$ ipython --no-banner

In [1]: import numpy as np

In [2]: np.set_printoptions(precision=2, suppress=True, linewidth=100, floatmode="fixed")

In [3]: arr = np.load("w.npy")

In [4]: print(arr)
[[ 5  5  5  5  5  5  5  5  5  5]
 [ 5 10 10 10 10 10 10 10 10 10]
 [ 5 10 15 15 15 15 15 15 15 15]
 [ 5 10 15 20 20 20 20 20 20 20]
 [ 5 10 15 20 25 25 25 25 25 25]
 [ 5 10 15 20 25 30 30 30 30 30]
 [ 5 10 15 20 25 30 35 35 35 35]
 [ 5 10 15 20 25 30 35 40 40 40]
 [ 5 10 15 20 25 30 35 40 45 45]
 [ 5 10 15 20 25 30 35 40 45 50]]

In [5]: Q, R = np.linalg.qr(arr)

In [6]: print(round(abs(R[0, 0]), 2), round(float(np.linalg.norm(arr[:, 0])), 2))
15.81 15.81

In [7]: print(np.abs(np.diag(R)))
[15.81  4.74  4.71  4.68  4.63  4.56  4.47  4.33  4.08  3.54]

In [8]: print(np.trace(Q @ Q.T))
10.0

In [9]: print(Q @ R)
[[ 5.00  5.00  5.00  5.00  5.00  5.00  5.00  5.00  5.00  5.00]
 [ 5.00 10.00 10.00 10.00 10.00 10.00 10.00 10.00 10.00 10.00]
 [ 5.00 10.00 15.00 15.00 15.00 15.00 15.00 15.00 15.00 15.00]
 [ 5.00 10.00 15.00 20.00 20.00 20.00 20.00 20.00 20.00 20.00]
 [ 5.00 10.00 15.00 20.00 25.00 25.00 25.00 25.00 25.00 25.00]
 [ 5.00 10.00 15.00 20.00 25.00 30.00 30.00 30.00 30.00 30.00]
 [ 5.00 10.00 15.00 20.00 25.00 30.00 35.00 35.00 35.00 35.00]
 [ 5.00 10.00 15.00 20.00 25.00 30.00 35.00 40.00 40.00 40.00]
 [ 5.00 10.00 15.00 20.00 25.00 30.00 35.00 40.00 45.00 45.00]
 [ 5.00 10.00 15.00 20.00 25.00 30.00 35.00 40.00 45.00 50.00]]

In [10]: print(np.allclose(R.T @ R, arr.T @ arr))
True

In [11]: r0 = np.array([0, 4, 4, 5, 3, 2, 5, 4, 5, 2])

In [12]: B = arr + np.outer(r0, np.eye(10)[5])

In [13]: print(np.linalg.matrix_rank(B - arr))
1

In [14]: print(np.linalg.matrix_rank(np.linalg.inv(B) - np.linalg.inv(arr), tol=1e-8))
1
